>>> import numpy as np
>>> np.set_printoptions(precision=2, suppress=True, linewidth=140)
>>> m1 = np.loadtxt("mat.csv", delimiter=",")
>>> m1
array([[ 1.76, -1.24,  0.75,  1.36, -1.09,  0.23, -0.21,  0.97,  0.84,  0.6 ],
       [-2.  ,  0.46,  2.  ,  0.38, -0.44,  0.61, -1.65, -1.21, -1.55, -0.76],
       [-1.74,  0.  , -0.94, -0.2 ,  1.68, -0.39,  0.5 , -0.15, -0.56,  0.12],
       [-4.19,  1.39,  0.55, -1.16,  1.69, -0.02, -0.83, -1.83, -2.39, -0.91],
       [ 2.17, -0.86, -0.38,  0.72, -0.8 , -0.27,  0.08,  0.67,  1.17,  0.35],
       [-1.37,  0.76,  0.85, -0.93,  0.43,  0.29, -0.35, -0.92, -0.86, -0.36],
       [ 1.53, -1.01, -0.65,  0.95, -0.32, -0.12,  0.64,  1.15,  1.  ,  0.63],
       [-1.03,  0.62,  0.3 , -0.44, -0.15,  0.33, -0.37, -0.67, -0.82, -0.64],
       [ 0.84, -0.51,  0.27,  0.73, -0.63, -0.11, -0.43,  0.19,  0.42,  0.07],
       [ 0.45,  0.  ,  0.33,  0.29, -0.5 ,  0.17, -0.07,  0.18,  0.16,  0.07],
       [ 1.21,  0.1 ,  1.18,  0.34, -1.82,  0.01, -1.65, -0.77,  0.12, -0.78],
       [-0.6 , -0.87,  0.04,  1.03,  0.27,  0.03, -0.18,  0.28, -0.24,  0.14],
       [ 3.16, -1.44,  0.8 ,  1.38, -1.93,  0.41, -0.14,  1.33,  1.38,  0.63]])
>>> def softmax(z):
...     e = np.exp(z - z.max(axis=-1, keepdims=True))
...     return e / e.sum(axis=-1, keepdims=True)
... 
>>> softmax(m1[9])
array([0.14, 0.09, 0.12, 0.12, 0.05, 0.1 , 0.08, 0.1 , 0.1 , 0.09])
>>> S = m1 @ m1.T / np.sqrt(10)
>>> softmax(S).round(6).argmax(axis=1)
array([12,  3,  3,  3, 12,  3, 12,  3, 12, 12, 10, 11, 12])
>>> B = np.c_[m1[:, :1] @ np.array([[3]]), np.array([2, -2, 1, 2, 3, -1, -3, -2, -2, 3, 0, 2, 3])]
>>> B
array([[  5.28,   2.  ],
       [ -6.  ,  -2.  ],
       [ -5.22,   1.  ],
       [-12.57,   2.  ],
       [  6.51,   3.  ],
       [ -4.11,  -1.  ],
       [  4.59,  -3.  ],
       [ -3.09,  -2.  ],
       [  2.52,  -2.  ],
       [  1.35,   3.  ],
       [  3.63,   0.  ],
       [ -1.8 ,   2.  ],
       [  9.48,   3.  ]])
>>> np.round(np.linalg.norm(B - m1 @ np.linalg.lstsq(m1, B)[0], axis=0), 2) + 0
array([0.  , 5.91])
>>> np.linalg.matrix_rank(B)
np.int64(2)
>>> np.round(m1[8] @ m1[12], 2)
np.float64(6.72)
>>> np.round(np.linalg.norm(m1, 2), 2)
np.float64(10.0)
>>> np.linalg.norm(m1, axis=0)
array([7.1 , 3.08, 3.06, 3.09, 3.97, 1.03, 2.71, 3.37, 3.88, 1.97])
>>> F = np.loadtxt("run11.csv", delimiter=",")
>>> F
array([[ 4., -3.,  0.,  0.,  0.,  0.,  0.,  0.,  0.,  0.,  0.],
       [-3.,  4., -3.,  0.,  0.,  0.,  0.,  0.,  0.,  0.,  0.],
       [ 0., -3.,  1., -3.,  0.,  0.,  0.,  0.,  0.,  0.,  0.],
       [ 0.,  0., -3.,  0., -3.,  0.,  0.,  0.,  0.,  0.,  0.],
       [ 0.,  0.,  0., -3.,  2., -3.,  0.,  0.,  0.,  0.,  0.],
       [ 0.,  0.,  0.,  0., -3.,  4., -3.,  0.,  0.,  0.,  0.],
       [ 0.,  0.,  0.,  0.,  0., -3.,  5., -3.,  0.,  0.,  0.],
       [ 0.,  0.,  0.,  0.,  0.,  0., -3.,  0., -3.,  0.,  0.],
       [ 0.,  0.,  0.,  0.,  0.,  0.,  0., -3.,  4., -3.,  0.],
       [ 0.,  0.,  0.,  0.,  0.,  0.,  0.,  0., -3.,  2., -3.],
       [ 0.,  0.,  0.,  0.,  0.,  0.,  0.,  0.,  0., -3.,  2.]])
>>> B = F[0, 0] * F[1:] - np.outer(F[1:, 0], F[0])
>>> B
array([[  0.,   7., -12.,   0.,   0.,   0.,   0.,   0.,   0.,   0.,   0.],
       [  0., -12.,   4., -12.,   0.,   0.,   0.,   0.,   0.,   0.,   0.],
       [  0.,   0., -12.,   0., -12.,   0.,   0.,   0.,   0.,   0.,   0.],
       [  0.,   0.,   0., -12.,   8., -12.,   0.,   0.,   0.,   0.,   0.],
       [  0.,   0.,   0.,   0., -12.,  16., -12.,   0.,   0.,   0.,   0.],
       [  0.,   0.,   0.,   0.,   0., -12.,  20., -12.,   0.,   0.,   0.],
       [  0.,   0.,   0.,   0.,   0.,   0., -12.,   0., -12.,   0.,   0.],
       [  0.,   0.,   0.,   0.,   0.,   0.,   0., -12.,  16., -12.,   0.],
       [  0.,   0.,   0.,   0.,   0.,   0.,   0.,   0., -12.,   8., -12.],
       [  0.,   0.,   0.,   0.,   0.,   0.,   0.,   0.,   0., -12.,   8.]])
>>> F[:, 0] / F[0, 0]
array([ 1.  , -0.75,  0.  ,  0.  ,  0.  ,  0.  ,  0.  ,  0.  ,  0.  ,  0.  ,  0.  ])
>>> np.flatnonzero(~B.round(6).any(axis=1))
array([], dtype=int64)
